>>> import numpy as np
>>> import numpy.linalg as la
>>> np.set_printoptions(suppress=True, linewidth=140)
>>> X = np.load("dump.npy")
>>> X
array([[121,  -7, -83,  41, -88, -39,  47,  20, -80,   0],
       [ -7, 124,  -3,  15,   3, -99, -28, -64,  -2,  13],
       [-83,  -3, 153,  -7,  52, 109,  19,   8,  66, 100],
       [ 41,  15,  -7,  23, -36,  -7,  25,  -6, -35,  16],
       [-88,   3,  52, -36,  75,  16, -41,   6,  82,  15],
       [-39, -99, 109,  -7,  16, 161,  47,  44,  22,  52],
       [ 47, -28,  19,  25, -41,  47,  50,  24, -31,  43],
       [ 20, -64,   8,  -6,   6,  44,  24,  82,  43,  62],
       [-80,  -2,  66, -35,  82,  22, -31,  43, 114,  69],
       [  0,  13, 100,  16,  15,  52,  43,  62,  69, 165]])
>>> np.round(np.sort(np.abs(la.eigvals(X))), 2) + 0
array([  0.  ,   0.  ,   0.  ,   0.  ,   0.  ,   0.  , 132.99, 191.69, 287.33, 455.99])
>>> np.allclose(X @ X.T, X.T @ X)
True
>>> round(float(la.det(X)), 2)
0.0
>>> np.round(np.abs(la.eigvals(X)).max(), 2)
np.float64(455.99)
>>> (X + X.T) / 2
array([[121.,  -7., -83.,  41., -88., -39.,  47.,  20., -80.,   0.],
       [ -7., 124.,  -3.,  15.,   3., -99., -28., -64.,  -2.,  13.],
       [-83.,  -3., 153.,  -7.,  52., 109.,  19.,   8.,  66., 100.],
       [ 41.,  15.,  -7.,  23., -36.,  -7.,  25.,  -6., -35.,  16.],
       [-88.,   3.,  52., -36.,  75.,  16., -41.,   6.,  82.,  15.],
       [-39., -99., 109.,  -7.,  16., 161.,  47.,  44.,  22.,  52.],
       [ 47., -28.,  19.,  25., -41.,  47.,  50.,  24., -31.,  43.],
       [ 20., -64.,   8.,  -6.,   6.,  44.,  24.,  82.,  43.,  62.],
       [-80.,  -2.,  66., -35.,  82.,  22., -31.,  43., 114.,  69.],
       [  0.,  13., 100.,  16.,  15.,  52.,  43.,  62.,  69., 165.]])
>>> np.trace(X)
np.int64(1068)
>>> rng = np.random.default_rng(1894)
>>> z = rng.permutation(10)
>>> z
array([2, 9, 6, 0, 8, 5, 1, 3, 4, 7])
>>> out = X[z][:, z]
>>> np.diag(out)
array([153, 165,  50, 121, 114, 161, 124,  23,  75,  82])
>>> out
array([[153, 100,  19, -83,  66, 109,  -3,  -7,  52,   8],
       [100, 165,  43,   0,  69,  52,  13,  16,  15,  62],
       [ 19,  43,  50,  47, -31,  47, -28,  25, -41,  24],
       [-83,   0,  47, 121, -80, -39,  -7,  41, -88,  20],
       [ 66,  69, -31, -80, 114,  22,  -2, -35,  82,  43],
       [109,  52,  47, -39,  22, 161, -99,  -7,  16,  44],
       [ -3,  13, -28,  -7,  -2, -99, 124,  15,   3, -64],
       [ -7,  16,  25,  41, -35,  -7,  15,  23, -36,  -6],
       [ 52,  15, -41, -88,  82,  16,   3, -36,  75,   6],
       [  8,  62,  24,  20,  43,  44, -64,  -6,   6,  82]])
>>> round(float(la.det(out)), 2), round(float(la.det(X[z])), 2)
(0.0, -0.0)
>>> r = la.matrix_rank(out)
>>> r
np.int64(4)
>>> ns = la.svd(out)[2][r:].T
>>> np.allclose(out @ ns, 0)
True
>>> la.matrix_rank(out.T @ out), la.matrix_rank(out @ out.T)
(np.int64(4), np.int64(4))
>>> [int(la.matrix_rank(np.delete(out, i, axis=0))) for i in range(10)]
[4, 4, 4, 4, 4, 4, 4, 4, 4, 4]
>>> ns.shape
(10, 6)
>>> evals, vecs = la.eigh(X)
>>> np.round(vecs.T @ vecs, 2) + 0
array([[1., 0., 0., 0., 0., 0., 0., 0., 0., 0.],
       [0., 1., 0., 0., 0., 0., 0., 0., 0., 0.],
       [0., 0., 1., 0., 0., 0., 0., 0., 0., 0.],
       [0., 0., 0., 1., 0., 0., 0., 0., 0., 0.],
       [0., 0., 0., 0., 1., 0., 0., 0., 0., 0.],
       [0., 0., 0., 0., 0., 1., 0., 0., 0., 0.],
       [0., 0., 0., 0., 0., 0., 1., 0., 0., 0.],
       [0., 0., 0., 0., 0., 0., 0., 1., 0., 0.],
       [0., 0., 0., 0., 0., 0., 0., 0., 1., 0.],
       [0., 0., 0., 0., 0., 0., 0., 0., 0., 1.]])
>>> np.round(la.eigvalsh(X @ X), 2) + 0
array([     0.  ,      0.  ,      0.  ,      0.  ,      0.  ,      0.  ,  17685.36,  36743.73,  82560.25, 207930.66])
>>> (evals > 1e-8).sum(), (evals < -1e-8).sum()
(np.int64(4), np.int64(0))
>>> np.round(vecs @ np.diag(evals) @ vecs.T, 2) + 0
array([[121.,  -7., -83.,  41., -88., -39.,  47.,  20., -80.,   0.],
       [ -7., 124.,  -3.,  15.,   3., -99., -28., -64.,  -2.,  13.],
       [-83.,  -3., 153.,  -7.,  52., 109.,  19.,   8.,  66., 100.],
       [ 41.,  15.,  -7.,  23., -36.,  -7.,  25.,  -6., -35.,  16.],
       [-88.,   3.,  52., -36.,  75.,  16., -41.,   6.,  82.,  15.],
       [-39., -99., 109.,  -7.,  16., 161.,  47.,  44.,  22.,  52.],
       [ 47., -28.,  19.,  25., -41.,  47.,  50.,  24., -31.,  43.],
       [ 20., -64.,   8.,  -6.,   6.,  44.,  24.,  82.,  43.,  62.],
       [-80.,  -2.,  66., -35.,  82.,  22., -31.,  43., 114.,  69.],
       [  0.,  13., 100.,  16.,  15.,  52.,  43.,  62.,  69., 165.]])
>>> A = np.array([[6.0, 5.0, 0.0, 0.0, 0.0, 0.0, 5.0],
...     [5.0, 6.0, 0.0, 0.0, 0.0, 0.0, 5.0],
...     [0.0, 0.0, 6.0, 5.0, 5.0, 5.0, 0.0],
...     [0.0, 0.0, 5.0, 6.0, 5.0, 5.0, 0.0],
...     [0.0, 0.0, 5.0, 5.0, 6.0, 5.0, 0.0],
...     [0.0, 0.0, 5.0, 5.0, 5.0, 6.0, 0.0],
...     [5.0, 5.0, 0.0, 0.0, 0.0, 0.0, 6.0]])
>>> evals, vecs = la.eigh(A)
>>> x0 = np.array([0, -3, 3, -3, 1, 3, 2])
>>> np.abs(A).sum(axis=1).max(), round(float(np.abs(evals).max()), 2)
(np.float64(21.0), 21.0)
>>> x0 @ A @ x0
np.float64(126.0)
>>> round(float(x0 @ A @ x0 / (x0 @ x0)), 2), round(evals[0], 2), round(float(evals[-1]), 2)
(3.07, np.float64(1.0), 21.0)
>>> np.round(vecs * np.maximum(evals, 0) @ vecs.T, 2)
array([[6., 5., 0., 0., 0., 0., 5.],
       [5., 6., 0., 0., 0., 0., 5.],
       [0., 0., 6., 5., 5., 5., 0.],
       [0., 0., 5., 6., 5., 5., 0.],
       [0., 0., 5., 5., 6., 5., 0.],
       [0., 0., 5., 5., 5., 6., 0.],
       [5., 5., 0., 0., 0., 0., 6.]])
